>>> import numpy as np
>>> np.set_printoptions(precision=1, suppress=True, linewidth=120, sign=" ")
>>> data = np.load("run16.npy")
>>> data
array([[ 2,  3],
       [-2, -3],
       [ 8, 12],
       [ 2,  3],
       [ 2,  3]])
>>> C2 = data.T @ data
>>> np.diag(C2)
array([  80,  180])
>>> np.round(np.linalg.eigvalsh(C2)[::-1], 1) + 0
array([ 260.,    0.])
>>> np.linalg.matrix_rank(C2)
np.int64(1)
>>> C2
array([[  80,  120],
       [ 120,  180]])
>>> np.trace(C2), (data ** 2).sum()
(np.int64(260), np.int64(260))
>>> np.round(np.linalg.svd(data, compute_uv=False) ** 2, 1) + 0
array([ 260.,    0.])
>>> X = np.array([[0, 0, 1, 1, 0],
...     [0, 0, 0, 0, 1],
...     [1, 0, 0, 0, 0],
...     [1, 0, 0, 0, 0],
...     [0, 1, 0, 0, 0]])
>>> X
array([[ 0,  0,  1,  1,  0],
       [ 0,  0,  0,  0,  1],
       [ 1,  0,  0,  0,  0],
       [ 1,  0,  0,  0,  0],
       [ 0,  1,  0,  0,  0]])
>>> # rows and columns are dependent
>>> left, sig, VT = np.linalg.svd(X)
>>> np.argmax(sig[:-1] / (sig[1:] + 1e-6)) + 1
np.int64(4)
>>> out = left[:, :4] @ np.diag(sig[:4]) @ VT[:4]
>>> round(float(np.abs(X - out).max()), 1)
0.0
>>> np.linalg.matrix_rank(X, rtol=0.05)
np.int64(4)
>>> round(np.linalg.norm(X - out) / np.linalg.norm(X), 1)
np.float64(0.0)
>>> vals, vecs = np.linalg.eigh(X)
>>> vals.round(1) + 0
array([-1.4, -1. ,  0. ,  1. ,  1.4])
>>> np.round(vecs.T @ X @ vecs, 1) + 0
array([[-1.4,  0. ,  0. ,  0. ,  0. ],
       [ 0. , -1. ,  0. ,  0. ,  0. ],
       [ 0. ,  0. ,  0. ,  0. ,  0. ],
       [ 0. ,  0. ,  0. ,  1. ,  0. ],
       [ 0. ,  0. ,  0. ,  0. ,  1.4]])
>>> np.linalg.eigvalsh(X @ X)
array([ 0.,  1.,  1.,  2.,  2.])
>>> np.linalg.matrix_rank(X)
np.int64(4)
>>> np.diff(X, axis=0)
array([[ 0,  0, -1, -1,  1],
       [ 1,  0,  0,  0, -1],
       [ 0,  0,  0,  0,  0],
       [-1,  1,  0,  0,  0]])
>>> X.sum(axis=0)
array([ 2,  1,  1,  1,  1])
>>> def softmax(z):
...     e = np.exp(z - z.max(axis=-1, keepdims=True))
...     return e / e.sum(axis=-1, keepdims=True)
... 
>>> softmax(X[4])
array([ 0.1,  0.4,  0.1,  0.1,  0.1])
>>> softmax(X[4] + 2)
array([ 0.1,  0.4,  0.1,  0.1,  0.1])
>>> scores = X @ X.T / np.sqrt(5)
>>> softmax(scores).round(6).argmax(axis=1)
array([ 0,  1,  2,  2,  4])
>>> softmax(scores)
array([[ 0.4,  0.2,  0.2,  0.2,  0.2],
       [ 0.2,  0.3,  0.2,  0.2,  0.2],
       [ 0.2,  0.2,  0.3,  0.3,  0.2],
       [ 0.2,  0.2,  0.3,  0.3,  0.2],
       [ 0.2,  0.2,  0.2,  0.2,  0.3]])
>>> softmax(scores)[4] @ X
array([ 0.4,  0.3,  0.2,  0.2,  0.2])
>>> [round(float(x), 1) for x in np.linalg.svd(X, compute_uv=False)[:3]]
[1.4, 1.4, 1.0]
>>> np.argsort(-np.linalg.norm(X, axis=0).round(6), kind="stable")[:3]
array([ 0,  1,  2])
>>> round(np.linalg.norm(X, 2) / np.linalg.norm(X), 1)
np.float64(0.6)
>>> J = np.load("layer9.npy")
>>> J
array([[ 5.,  3.,  1.,  1.],
       [ 0.,  0.,  0.,  0.],
       [-2., -3.,  2., -1.],
       [-4., -3., -2.,  1.]])
>>> # rank 3
>>> w1 = np.array([[3, 3], [3, 2], [3, 2], [0, 1]])
>>> coef = np.array([1, 0])
>>> H = np.maximum(J @ w1 + coef, 0)
>>> np.linalg.matrix_rank(H)
np.int64(2)
>>> (H > 0).astype(int)
array([[ 1,  1],
       [ 1,  0],
       [ 0,  0],
       [ 0,  0]])
>>> basis = np.array([[0, 0], [2, 1]])
>>> w1 @ basis
array([[ 6,  3],
       [ 4,  2],
       [ 4,  2],
       [ 2,  1]])
>>> H @ basis
array([[ 48.,  24.],
       [  0.,   0.],
       [  0.,   0.],
       [  0.,   0.]])
>>> (H @ basis).round(6).argmax(axis=1)
array([ 0,  0,  0,  0])
>>> r = np.linalg.matrix_rank(X)
>>> r
np.int64(4)
>>> null = np.linalg.svd(X)[2][r:].T
>>> np.round(X @ null, 1) + 0
array([[ 0.],
       [ 0.],
       [ 0.],
       [ 0.],
       [ 0.]])
>>> null[:, 0] / null[np.abs(null[:, 0]).round(6).argmax(), 0]
array([-0., -0.,  1., -1., -0.])
>>> null.shape
(5, 1)
>>> np.linalg.matrix_rank(X.T @ X), np.linalg.matrix_rank(X @ X.T)
(np.int64(4), np.int64(4))
>>> null @ null.T
array([[ 0. ,  0. ,  0. ,  0. ,  0. ],
       [ 0. ,  0. ,  0. ,  0. ,  0. ],
       [ 0. ,  0. ,  0.5, -0.5,  0. ],
       [ 0. ,  0. , -0.5,  0.5,  0. ],
       [ 0. ,  0. ,  0. ,  0. ,  0. ]])
>>> [int(np.linalg.matrix_rank(np.delete(X, i, axis=0))) for i in range(5)]
[3, 3, 4, 4, 3]
>>> r = np.linalg.matrix_rank(J)
>>> r
np.int64(3)
>>> null = np.linalg.svd(J)[2][r:].T
>>> null[:, 0] / null[np.abs(null[:, 0]).round(6).argmax(), 0]
array([ 1., -1., -1., -1.])
>>> np.linalg.matrix_rank(J.T @ J), np.linalg.matrix_rank(J @ J.T)
(np.int64(3), np.int64(3))
>>> null @ null.T
array([[ 0.2, -0.2, -0.2, -0.3],
       [-0.2,  0.2,  0.2,  0.3],
       [-0.2,  0.2,  0.3,  0.3],
       [-0.3,  0.3,  0.3,  0.3]])
>>> np.round(J @ null, 1) + 0
array([[ 0.],
       [ 0.],
       [ 0.],
       [ 0.]])
>>> null.shape
(4, 1)
>>> np.round(np.linalg.det(J[::-1]), 1)
np.float64(0.0)
>>> np.round(np.linalg.det(2 * J), 1), round(np.linalg.det(J), 1)
(np.float64(0.0), np.float64(0.0))
>>> round(np.linalg.eigvals(J).sum().real, 1)
np.float64(8.0)
>>> np.poly(J)
array([  1.,  -8.,  21., -18.,   0.])
>>> np.einsum("ij,ji->", J, J)
np.float64(22.0)
>>> np.linalg.eigvals(J)
array([ 2.+0.j,  3.+0.j,  3.-0.j,  0.+0.j])
>>> np.kron(np.eye(2, dtype=int), J)
array([[ 5.,  3.,  1.,  1.,  0.,  0.,  0.,  0.],
       [ 0.,  0.,  0.,  0.,  0.,  0.,  0.,  0.],
       [-2., -3.,  2., -1., -0., -0.,  0., -0.],
       [-4., -3., -2.,  1., -0., -0., -0.,  0.],
       [ 0.,  0.,  0.,  0.,  5.,  3.,  1.,  1.],
       [ 0.,  0.,  0.,  0.,  0.,  0.,  0.,  0.],
       [-0., -0.,  0., -0., -2., -3.,  2., -1.],
       [-0., -0., -0.,  0., -4., -3., -2.,  1.]])
>>> K = np.load("arr.npy")
>>> K
array([[-0.9, -1. ,  0.9,  1.2],
       [ 0.9, -0.1,  0.8, -1.5],
       [ 0. , -1.1,  0.6, -0.8],
       [ 0. ,  0.1, -0.1, -0.2]])
>>> rng = np.random.default_rng(6077)
>>> z = rng.permutation(4)
>>> z
array([ 3,  1,  0,  2])
>>> out = K[z][:, z]
>>> round(float(np.linalg.det(out)), 1), round(np.linalg.det(K[z]), 1)
(0.3, np.float64(0.3))
>>> round(float(np.trace(out)), 1)
-0.6
>>> feats = np.load("mat.npy")
>>> feats
array([[ 1,  0,  0,  0,  0],
       [ 0, -1,  0,  0,  0],
       [ 0,  0, -2,  0,  0],
       [ 0,  0,  0,  0,  0],
       [ 0,  0,  0,  0, -1]])
>>> u = np.array([7, 2])
>>> np.correlate(feats[1], feats[3], "full")
array([ 0,  0,  0,  0,  0,  0,  0,  0,  0])
>>> np.polyval(u, feats[1])
array([ 2, -5,  2,  2,  2])
>>> np.cross(feats[1, :3], feats[3, :3])
array([ 0,  0,  0])
>>> mat = np.loadtxt("x.csv", delimiter=",")
>>> mat
array([[ 4., -1.,  0.,  0.],
       [-1.,  5., -1.,  0.],
       [ 0., -1.,  3., -1.],
       [ 0.,  0., -1.,  9.]])
>>> # symmetric, so the eigenvalues are real
>>> vals, vecs = np.linalg.eigh(mat)
>>> x = np.array([0, 0, 2, -1])
>>> x @ mat @ x
np.float64(25.0)
>>> np.round(vecs * np.abs(vals) @ vecs.T, 1) + 0
array([[ 4., -1.,  0.,  0.],
       [-1.,  5., -1.,  0.],
       [ 0., -1.,  3., -1.],
       [ 0.,  0., -1.,  9.]])
>>> x @ mat @ x / (x @ x), np.round(vals[0], 1), np.round(vals[-1], 1)
(np.float64(5.0), np.float64(2.4), np.float64(9.2))
>>> vals, vecs = np.linalg.eigh(mat)
>>> np.linalg.eigvalsh(mat @ mat)
array([  5.6,  13.1,  34.3,  84.1])
>>> np.linalg.svd(mat, compute_uv=False)
array([ 9.2,  5.9,  3.6,  2.4])
>>> np.round(vecs @ np.diag(vals) @ vecs.T, 1) + 0
array([[ 4., -1.,  0.,  0.],
       [-1.,  5., -1.,  0.],
       [ 0., -1.,  3., -1.],
       [ 0.,  0., -1.,  9.]])
>>> np.round(np.abs(vecs[:, -1]), 1) + 0
array([ 0. ,  0. ,  0.2,  1. ])
>>> np.round(vecs.T @ vecs, 1) + 0
array([[ 1.,  0.,  0.,  0.],
       [ 0.,  1.,  0.,  0.],
       [ 0.,  0.,  1.,  0.],
       [ 0.,  0.,  0.,  1.]])
>>> vals.sum(), np.trace(mat)
(np.float64(21.0), np.float64(21.0))
>>> np.unique(vals.round(6) + 0, return_counts=True)[1]
array([ 1,  1,  1,  1])
>>> (vals > 1e-8).sum(), (vals < -1e-8).sum()
(np.int64(4), np.int64(0))
>>> np.round(vecs.T @ mat @ vecs, 1) + 0
array([[ 2.4,  0. ,  0. ,  0. ],
       [ 0. ,  3.6,  0. ,  0. ],
       [ 0. ,  0. ,  5.9,  0. ],
       [ 0. ,  0. ,  0. ,  9.2]])
>>> np.abs(vecs[:, -1]).round(6).argmax()
np.int64(3)
